>>> import numpy as np
>>> import numpy.linalg as la
>>> np.set_printoptions(suppress=True, linewidth=120)
>>> tidy = lambda a: np.round(a, 1) + 0
>>> rng = np.random.default_rng(29)
>>> X = rng.normal(size=(13, 8)) + 3 * np.array([-1, 2, 1, -1, 1, 1, -2, 1])
>>> print(tidy(X))
[[-3.4  6.   2.8 -3.2  3.1  2.8 -5.7  3. ]
 [-2.4  5.3  2.6 -3.9  1.3  0.8 -5.9  2.2]
 [-3.8  5.4  3.4 -2.4  3.7  3.9 -3.   3.3]
 [-2.8  3.8  1.3 -0.8  5.7  3.4 -6.1  3.6]
 [-5.   5.5  2.6 -1.3  2.   3.4 -5.3  4.1]
 [-3.4  5.3  0.8 -1.9  4.2  2.5 -5.8  1.6]
 [-3.2  6.7  2.5 -2.9  4.1  3.6 -6.6  4.6]
 [-1.2  7.   3.6 -2.3  3.9  1.7 -4.9  2.2]
 [-2.8  5.9  3.5 -1.2  3.5  2.9 -5.3  3.1]
 [-4.7  4.2  2.5 -1.   2.7  3.7 -4.7  1.7]
 [-1.7  6.9  3.5 -2.   0.9  3.2 -7.6  3.3]
 [-3.2  5.6  3.6 -4.8  3.1  5.2 -5.   2. ]
 [-2.6  5.8  3.5 -4.2  3.5  3.  -7.2  3.7]]
>>> B = np.array([[2, -1, 2],
...     [-1, 0, 2],
...     [2, -1, 1],
...     [1, 1, 1],
...     [-1, 1, -1],
...     [1, 0, 0],
...     [-2, 0, 1],
...     [-1, 2, -1]])
>>> la.matrix_rank(np.vstack([X, B.T]))
np.int64(8)
>>> np.vstack([X, B.T]).shape
(16, 8)
>>> tidy(np.einsum("ij,ij->i", X, X))
array([124.5,  98.6, 110. , 119.6, 123.4, 103.7, 165.3, 115.7, 115.2,  92.2, 145.5, 141.7, 156.5])
>>> B @ X
Traceback (most recent call last):
  File "<python-input-11>", line 1, in <module>
    B @ X
    ~~^~~
ValueError: matmul: Input operand 1 has a mismatch in its core dimension 0, with gufunc signature (n?,k),(k,m?)->(n?,m?) (size 13 is different from 3)
>>> tidy(np.einsum("ij->j", X))
array([-40.2,  73.5,  36.3, -31.9,  41.7,  40. , -73.1,  38.3])
>>> la.matrix_rank(X @ B)
np.int64(3)
>>> B = np.array([[1, 1, 0, 1, 3, 1, 2],
...     [1, 0, 1, 1, 0, 3, 1],
...     [0, 0, 3, 1, 0, 2, 0],
...     [0, 0, 1, 3, 0, 0, 1],
...     [2, 0, 2, 0, 1, 0, 3],
...     [3, 0, 1, 1, 3, 0, 2],
...     [1, 2, 3, 2, 0, 0, 1]])
>>> m1 = np.triu(B, 1)
>>> print(m1)
[[0 1 0 1 3 1 2]
 [0 0 1 1 0 3 1]
 [0 0 0 1 0 2 0]
 [0 0 0 0 0 0 1]
 [0 0 0 0 0 0 3]
 [0 0 0 0 0 0 2]
 [0 0 0 0 0 0 0]]
>>> la.matrix_rank(m1, rtol=0.1)
np.int64(4)
>>> np.argsort(-la.norm(m1, axis=0).round(6), kind="stable")[:3]
array([6, 5, 4])
>>> M = np.array([[1.4, 24.0, -2.4, 0.8, 0.1],
...     [1.0, 1.0, 2.0, 0.3, 0.7],
...     [1.5, 10.0, -1.6, 0.3, -0.2],
...     [-1.0, -8.0, -0.5, 1.9, 0.5],
...     [0.1, 3.0, -0.8, -1.8, -0.6],
...     [-0.1, -14.0, 1.4, 1.0, -0.9],
...     [1.6, 4.0, 0.5, -0.4, 0.0],
...     [0.3, -5.0, 0.2, 0.8, -1.9]])
>>> # column 1 is much longer than the rest
>>> B = np.c_[M[:, :1] @ np.array([[1]]), np.array([1, 2, 1, 1, 2, 3, 1, 1])]
>>> B
array([[ 1.4,  1. ],
       [ 1. ,  2. ],
       [ 1.5,  1. ],
       [-1. ,  1. ],
       [ 0.1,  2. ],
       [-0.1,  3. ],
       [ 1.6,  1. ],
       [ 0.3,  1. ]])
>>> la.matrix_rank(B)
np.int64(2)
>>> tidy(la.norm(la.qr(M)[0].T @ B, axis=0) ** 2 / ((B ** 2).sum(axis=0) + 1e-12))
array([1. , 0.5])
>>> tidy(la.norm(B - M @ la.lstsq(M, B)[0], axis=0))
array([0. , 3.5])
>>> tidy(la.lstsq(M, B[:, 0])[0])
array([1., 0., 0., 0., 0.])
>>> la.matrix_rank(np.c_[M, B])
np.int64(6)
>>> f = np.array([0, 0])
>>> np.cross(M[1, :3], M[6, :3])
array([-7.5,  2.7,  2.4])
>>> tidy(np.correlate(M[1], M[6], "full"))
array([ 0. , -0.4,  0.1,  3.7,  6.5,  9.5,  4.8,  3.3,  1.1])
>>> np.polyval(f, M[1])
array([0., 0., 0., 0., 0.])
>>> P = M @ la.solve(M.T @ M, M.T)
>>> np.allclose(P @ P, P)
True
>>> f = np.array([-2, 5, -4, -3, 1])
>>> E = np.array([np.roll(f, i) for i in range(5)])
>>> E
array([[-2,  5, -4, -3,  1],
       [ 1, -2,  5, -4, -3],
       [-3,  1, -2,  5, -4],
       [-4, -3,  1, -2,  5],
       [ 5, -4, -3,  1, -2]])
>>> print(tidy(np.fft.fft(E[0])))
[-3. +0.j   5.5-3.2j -9. -3.3j -9. +3.3j  5.5+3.2j]
>>> E @ (-1.0) ** np.arange(5)
array([ -7.,   9., -15.,   7.,   3.])
>>> E @ np.ones(5)
array([-3., -3., -3., -3., -3.])
>>> A = np.loadtxt("arr.csv", delimiter=",")
>>> A
array([[ -8.6, -15. ,  -7.3],
       [ -7.8, -13.4,  -6.9],
       [ -5.2,  -8.1,  -5.4],
       [ -3.8,  -5.4,  -4.5],
       [ -3.3,  -4.4,  -4.1],
       [ -2.2,  -2.4,  -3.2],
       [ -1.6,  -1.4,  -2.6],
       [ -1.1,  -0.6,  -2. ],
       [ -0.7,   0. ,  -1.3],
       [ -0.5,   0.1,  -1.1],
       [ -0.4,   0.1,  -0.9],
       [ -0.3,   0.2,  -0.7],
       [ -0.2,   0.2,  -0.5],
       [ -0.2,   0.1,  -0.4],
       [  0.1,  -0.1,   0.1],
       [  0.1,  -0.1,   0.2],
       [  0.2,  -0.2,   0.3],
       [  0.6,  -0.5,   0.7],
       [  0.8,  -0.5,   0.8],
       [  1.2,  -0.5,   0.9],
       [  1.7,  -0.2,   1. ],
       [  1.8,  -0.1,   1. ],
       [  2. ,   0. ,   1. ],
       [  2.2,   0.1,   1. ],
       [  2.3,   0.2,   1. ],
       [  2.4,   0.3,   1. ],
       [  2.6,   0.5,   1. ],
       [  2.7,   0.6,   1. ],
       [  2.8,   0.7,   1. ],
       [  3.5,   1.4,   0.9],
       [  3.6,   1.5,   0.9],
       [  3.7,   1.7,   0.9],
       [  3.8,   1.8,   0.9],
       [  4.8,   2.9,   0.8],
       [  5.5,   3.8,   0.7],
       [  7.6,   6.6,   0.4],
       [  8.4,   7.7,   0.2],
       [  8.7,   8.1,   0.2],
       [  9.5,   9.3,   0.1],
       [ 10. ,  10. ,   0. ]])
>>> labels = A[:, 1] > np.median(A[:, 1])
>>> f = A[labels].mean(axis=0) - A[~labels].mean(axis=0)
>>> labels.astype(int)
array([0, 0, 0, 0, 0, 0, 0, 0, 0, 0, 0, 1, 1, 0, 0, 0, 0, 0, 0, 0, 0, 0, 0, 0, 1, 1, 1, 1, 1, 1, 1, 1, 1, 1, 1, 1, 1,
       1, 1, 1])
>>> tidy((((A - A.mean(axis=0)) @ f > 0) == labels).mean())
np.float64(0.8)
